$ python3 -q
>>> import numpy as np
>>> np.set_printoptions(precision=3, suppress=True, linewidth=140)
>>> rd = lambda a: np.round(a, 3) + 0
>>> M2 = np.array([[1, 2], [2, 2]])
>>> M = np.block([[np.zeros((2, 2)), M2], [M2.T, np.zeros((2, 2))]])
>>> M
array([[0., 0., 1., 2.],
       [0., 0., 2., 2.],
       [1., 2., 0., 0.],
       [2., 2., 0., 0.]])
>>> # symmetric
>>> w, V = np.linalg.eig(M)
>>> rd(np.prod(w))
np.float64(4.0)
>>> rd(M @ V[:, 0] - w[0] * V[:, 0])
array([0., 0., 0., 0.])
>>> rd(np.sort(np.linalg.eigvals(M.T)))
array([-3.562, -0.562,  0.562,  3.562])
>>> rd(np.sort(np.linalg.eigvals(np.linalg.inv(M))))
array([-1.781, -0.281,  0.281,  1.781])
>>> left, s, Vt = np.linalg.svd(M, full_matrices=False)
>>> np.allclose(left * s @ Vt, M)
True
>>> print(rd(left.T @ left))
[[1. 0. 0. 0.]
 [0. 1. 0. 0.]
 [0. 0. 1. 0.]
 [0. 0. 0. 1.]]
>>> print(rd(s / s[0]))
[1.    1.    0.158 0.158]
>>> rd(np.cumsum(s ** 2) / np.sum(s ** 2))
array([0.488, 0.976, 0.988, 1.   ])
>>> (s > 1e-8).sum()
np.int64(4)
>>> rd(np.sqrt((s ** 2).sum())), rd(np.linalg.norm(M))
(np.float64(5.099), np.float64(5.099))
>>> rd(left.T @ M @ Vt.T)
array([[3.562, 0.   , 0.   , 0.   ],
       [0.   , 3.562, 0.   , 0.   ],
       [0.   , 0.   , 0.562, 0.   ],
       [0.   , 0.   , 0.   , 0.562]])
>>> M.reshape(2, -1)
array([[0., 0., 1., 2., 0., 0., 2., 2.],
       [1., 2., 0., 0., 2., 2., 0., 0.]])
>>> t3 = M.reshape(4, 2, -1)
>>> t3.shape
(4, 2, 2)
>>> np.einsum("ihd,jhd->hij", t3, t3).shape
(2, 4, 4)
